In [1]: import numpy as np

In [2]: np.set_printoptions(precision=3, suppress=True, linewidth=100, floatmode="fixed")

In [3]: arr = np.load("layer4.npy")

In [4]: arr
Out[4]: 
array([[  0.100,   1.100,  -1.600],
       [  0.300,   1.100,   0.500],
       [  0.700,   0.200,   0.300],
       [ -1.900,   0.900,  -0.900],
       [ -2.000, -18.000,  32.000],
       [  0.100,   1.300,   1.600],
       [  0.700,  -0.100,  -0.600],
       [  0.900,  -0.200,  -1.100],
       [ -1.300,  -1.900,  -0.500],
       [ -0.500,  -0.400,   0.500],
       [  0.300,   0.600,  -0.900],
       [  0.900,   0.900,  -1.800],
       [  1.600,   0.300,   0.600],
       [ -1.600,   0.600,   0.100],
       [ -0.500,   0.300,   0.200],
       [  1.000,  -0.400,  -1.200],
       [ -1.800,   2.700,  -0.400],
       [ -1.000,  -0.300,  -0.200],
       [  1.200,   1.100,  -0.900],
       [  0.500,   0.900,   2.400],
       [ -0.400,  -0.800,  -1.000],
       [  2.300,  -0.300,  -1.700],
       [ -0.700,  -1.500,   0.400],
       [ -1.300,  -0.800,   0.700],
       [ -1.200,   0.000,  -0.100],
       [  0.200,   1.800,  -0.100],
       [ -1.000,   1.100,   1.000],
       [  1.000,  -0.600,   1.500],
       [  0.300,  -1.700,  -1.000],
       [ -0.100,   0.300,   0.400],
       [  0.700,   0.000,   0.100],
       [  0.000,  -0.900,  -0.800],
       [ -0.500,  -0.800,   0.000],
       [ -0.400,   0.400,   0.700],
       [ -0.300,   1.000,   0.600],
       [ -1.500,   0.000,   1.300]])

In [5]: C2 = np.cov(arr, rowvar=False)

In [6]: np.argwhere(np.triu(np.abs(np.corrcoef(arr.T)) > 0.8, 1))
Out[6]: array([[1, 2]])

In [7]: print(C2.shape)
(3, 3)

In [8]: np.linalg.eigvalsh(C2)[::-1]
Out[8]: array([38.681,  1.137,  0.878])

In [9]: np.median(arr, axis=0)
Out[9]: array([-0.050,  0.100,  0.050])

In [10]: arr.std(axis=0)
Out[10]: array([1.032, 3.136, 5.354])

In [11]: print(np.round(np.corrcoef(arr[:, 1], arr[:, 2])[0, 1], 3))
-0.93

In [12]: np.polyfit(arr[:, 1], arr[:, 2], 1)
Out[12]: array([-1.589,  0.302])

In [13]: A2 = np.c_[arr[:, :2] @ np.array([[3, 1], [3, 1]]), np.array([4, 3, -4, -3, -3, 5, -1, 3, -5, 0, -2, 3, -3, 1, 0, 5, 2, 0, 5, -2, 2, -2, -5, -4, 5, 2, -4, -1, -4, -4, 5, -1, -1, 1, 1, 1])]

In [14]: A2.round(3) + 0
Out[14]: 
array([[  3.600,   1.200,   4.000],
       [  4.200,   1.400,   3.000],
       [  2.700,   0.900,  -4.000],
       [ -3.000,  -1.000,  -3.000],
       [-60.000, -20.000,  -3.000],
       [  4.200,   1.400,   5.000],
       [  1.800,   0.600,  -1.000],
       [  2.100,   0.700,   3.000],
       [ -9.600,  -3.200,  -5.000],
       [ -2.700,  -0.900,   0.000],
       [  2.700,   0.900,  -2.000],
       [  5.400,   1.800,   3.000],
       [  5.700,   1.900,  -3.000],
       [ -3.000,  -1.000,   1.000],
       [ -0.600,  -0.200,   0.000],
       [  1.800,   0.600,   5.000],
       [  2.700,   0.900,   2.000],
       [ -3.900,  -1.300,   0.000],
       [  6.900,   2.300,   5.000],
       [  4.200,   1.400,  -2.000],
       [ -3.600,  -1.200,   2.000],
       [  6.000,   2.000,  -2.000],
       [ -6.600,  -2.200,  -5.000],
       [ -6.300,  -2.100,  -4.000],
       [ -3.600,  -1.200,   5.000],
       [  6.000,   2.000,   2.000],
       [  0.300,   0.100,  -4.000],
       [  1.200,   0.400,  -1.000],
       [ -4.200,  -1.400,  -4.000],
       [  0.600,   0.200,  -4.000],
       [  2.100,   0.700,   5.000],
       [ -2.700,  -0.900,  -1.000],
       [ -3.900,  -1.300,  -1.000],
       [  0.000,   0.000,   1.000],
       [  2.100,   0.700,   1.000],
       [ -4.500,  -1.500,   1.000]])

In [15]: print(np.round(np.linalg.norm(A2 - arr @ np.linalg.lstsq(arr, A2)[0], axis=0), 3) + 0)
[ 0.000  0.000 17.477]
